$ python -q
>>> import numpy as np
>>> np.set_printoptions(precision=2, suppress=True, linewidth=160)
>>> M = np.load("w.npy")
>>> M
array([[0, 0],
       [3, 0]])
>>> # column 0 dominates
>>> rng = np.random.default_rng(50)
>>> z = rng.permutation(2)
>>> z
array([0, 1])
>>> M2 = M[z][:, z]
>>> np.diag(M2)
array([0, 0])
>>> np.sort(np.abs(np.linalg.eigvals(M2)))
array([0., 0.])
>>> mat = np.loadtxt("case14.csv", delimiter=",")
>>> mat
array([[-1.89,  0.19,  0.26, -0.18,  0.33],
       [ 0.19, -1.42, -0.28, -0.78,  0.41],
       [ 0.26, -0.28,  0.65,  0.91,  1.14],
       [-0.18, -0.78,  0.91, -0.03,  0.5 ],
       [ 0.33,  0.41,  1.14,  0.5 , -0.32]])
>>> # rank 4
>>> proj = np.triu(np.array([[0, -7, -9, -6, -4],
...     [6, -3, 2, -7, -5],
...     [3, -4, -7, 1, 4],
...     [5, 7, 3, 5, -7],
...     [-7, 6, -3, 8, -2]]), 1) + np.eye(5)
>>> M2 = proj @ mat @ np.linalg.inv(proj)
>>> round(float(np.linalg.det(M2)), 2)
0.0
>>> np.round(np.linalg.eigvalsh(mat).min(), 2)
np.float64(-2.0)
>>> np.all(np.linalg.eigvalsh(mat) > 0)
np.False_
>>> left, sv, VT = np.linalg.svd(mat)
>>> evecs = VT[:(sv > 1e-8).sum()]
>>> x = mat[3] + 5 * mat[4] + rng.integers(2) * np.eye(5)[2]
>>> x
array([ 1.46,  1.26,  7.59,  2.45, -1.1 ])
>>> np.diag(evecs.T @ evecs)
array([0.95, 0.75, 0.97, 0.57, 0.76])
>>> arr = np.loadtxt("out4.csv", delimiter=",")
>>> arr
array([[ 0.53,  0.02, -0.32, -1.7 ],
       [ 0.02, -1.03,  0.18,  2.22],
       [-0.32,  0.18,  0.15,  0.58],
       [-1.7 ,  2.22,  0.58,  0.35]])
>>> M2 = arr / np.sqrt((arr ** 2).mean(axis=1, keepdims=True))
>>> np.round(arr - arr.mean(axis=1, keepdims=True), 2) + 0
array([[ 0.89,  0.39,  0.05, -1.33],
       [-0.32, -1.38, -0.16,  1.87],
       [-0.47,  0.03,  0.  ,  0.43],
       [-2.06,  1.85,  0.22, -0.02]])
>>> np.linalg.norm(M2, axis=1)
array([2., 2., 2., 2.])
